>>> import numpy as np
>>> np.set_printoptions(precision=3, suppress=True, linewidth=100, floatmode="fixed")
>>> def rd(a):
...     return np.round(a, 3) + 0
... 
>>> F = np.load("out12.npy")
>>> F
array([[ 0.833, -1.123, -1.516, -0.783],
       [ 0.900, -1.100, -1.600, -0.700],
       [ 0.800,  0.200,  0.500, -1.800],
       [-0.500, -0.900, -1.100, -0.100]])
>>> t3 = np.stack([F, -3 * F, F[::-1]])
>>> np.linalg.matrix_rank(t3.reshape(3, -1))
np.int64(2)
>>> np.linalg.matrix_rank(t3)
array([4, 4, 4])
>>> rd(np.linalg.det(t3))
array([ -0.167, -13.530,  -0.167])
>>> t3.shape
(3, 4, 4)
>>> Y = np.array([[3, 4], [3, 4]])
>>> cent = np.kron(Y, F)
>>> np.linalg.matrix_rank(cent)
np.int64(4)
>>> left, sig, Vh = np.linalg.svd(F)
>>> rd(sig)
array([3.365, 2.137, 0.702, 0.033])
>>> Y = left[:, :3] @ np.diag(sig[:3]) @ Vh[:3]
>>> np.linalg.matrix_rank(F, rtol=0.05)
np.int64(3)
>>> np.linalg.matrix_rank(Y)
np.int64(3)
>>> vec = np.array([1, 1, 0, -1])
>>> h1 = np.maximum(F @ vec, 0)
>>> rd(np.maximum(F @ vec, 0) - np.maximum(-F @ vec, 0))
array([ 0.493,  0.500,  2.800, -1.300])
>>> rd(h1)
array([0.493, 0.500, 2.800, 0.000])
>>> m1 = np.load("test19.npy")
>>> m1
array([[ 2,  7,  1, -1],
       [ 6,  6, -2,  4],
       [-1, -6,  6,  7],
       [-7, -3, -4, -4]])
>>> vec = np.array([5, 2, 6, 1])
>>> y = m1 @ vec
>>> y
array([ 29,  34,  26, -69])
>>> rd(np.linalg.solve(m1.T, m1[1]))
array([0.000, 1.000, 0.000, 0.000])
>>> P = np.triu(np.array([[-1, -2, -1, 1], [5, 1, -4, 2], [-5, 4, 3, 2], [1, 0, 4, -2]]), 1) + np.eye(4)
>>> Y = P @ m1 @ np.linalg.inv(P)
>>> rd(np.poly(Y))
array([    1.000,   -10.000,   -16.000,   105.000, -1784.000])
>>> Y
array([[ -16.000,  -34.000, -157.000,  378.000],
       [  -4.000,   16.000,   26.000, -112.000],
       [ -15.000,  -42.000, -185.000,  468.000],
       [  -7.000,  -17.000,  -79.000,  195.000]])
>>> mat = np.loadtxt("arr.csv", delimiter=",")
>>> mat
array([[ 0.000, -3.000,  0.000,  0.000,  0.000,  0.000],
       [ 0.000, -5.000,  0.000,  0.000,  0.000,  0.000],
       [-5.000,  0.000,  0.000,  0.000,  0.000,  0.000],
       [ 0.000,  0.000,  0.000, -3.000,  0.000,  0.000],
       [ 0.000,  0.000,  0.000, -5.000,  0.000,  0.000],
       [ 0.000,  0.000, -5.000,  0.000,  0.000,  0.000],
       [ 0.000,  0.000,  0.000,  0.000,  0.000, -3.000],
       [ 0.000,  0.000,  0.000,  0.000,  0.000, -5.000],
       [ 0.000,  0.000,  0.000,  0.000, -5.000,  0.000]])
>>> theta = np.radians(90)
>>> Rm = np.eye(6)
>>> Rm[5, 5] = Rm[4, 4] = np.cos(theta)
>>> Rm[5, 4], Rm[4, 5] = -np.sin(theta), np.sin(theta)
>>> rd(Rm)
array([[ 1.000,  0.000,  0.000,  0.000,  0.000,  0.000],
       [ 0.000,  1.000,  0.000,  0.000,  0.000,  0.000],
       [ 0.000,  0.000,  1.000,  0.000,  0.000,  0.000],
       [ 0.000,  0.000,  0.000,  1.000,  0.000,  0.000],
       [ 0.000,  0.000,  0.000,  0.000,  0.000,  1.000],
       [ 0.000,  0.000,  0.000,  0.000, -1.000,  0.000]])
>>> Y = mat @ Rm.T
>>> rd(np.linalg.svd(mat, compute_uv=False)), rd(np.linalg.svd(Y, compute_uv=False))
(array([5.831, 5.831, 5.831, 5.000, 5.000, 5.000]), array([5.831, 5.831, 5.831, 5.000, 5.000, 5.000]))
>>> np.allclose(np.linalg.norm(mat, axis=1), np.linalg.norm(Y, axis=1))
True
>>> Y = np.c_[mat[:, :3] @ np.array([[-1, 2, -1], [-2, 0, -2], [2, 1, -1]]), np.array([-5, -3, -3, -7, -1, 1, -9, -5, -2])]
>>> Y
array([[  6.000,   0.000,   6.000,  -5.000],
       [ 10.000,   0.000,  10.000,  -3.000],
       [  5.000, -10.000,   5.000,  -3.000],
       [  0.000,   0.000,   0.000,  -7.000],
       [  0.000,   0.000,   0.000,  -1.000],
       [-10.000,  -5.000,   5.000,   1.000],
       [  0.000,   0.000,   0.000,  -9.000],
       [  0.000,   0.000,   0.000,  -5.000],
       [  0.000,   0.000,   0.000,  -2.000]])
>>> rd(np.linalg.norm(Y - mat @ np.linalg.lstsq(mat, Y)[0], axis=0))
array([0.000, 0.000, 0.000, 8.007])
>>> rd(np.linalg.lstsq(mat, Y[:, 0])[0])
array([-1.000, -2.000,  2.000,  0.000,  0.000,  0.000])
>>> cov = mat.T @ mat
>>> (mat @ mat.T).shape
(9, 9)
>>> cov
array([[25.000,  0.000,  0.000,  0.000,  0.000,  0.000],
       [ 0.000, 34.000,  0.000,  0.000,  0.000,  0.000],
       [ 0.000,  0.000, 25.000,  0.000,  0.000,  0.000],
       [ 0.000,  0.000,  0.000, 34.000,  0.000,  0.000],
       [ 0.000,  0.000,  0.000,  0.000, 25.000,  0.000],
       [ 0.000,  0.000,  0.000,  0.000,  0.000, 34.000]])
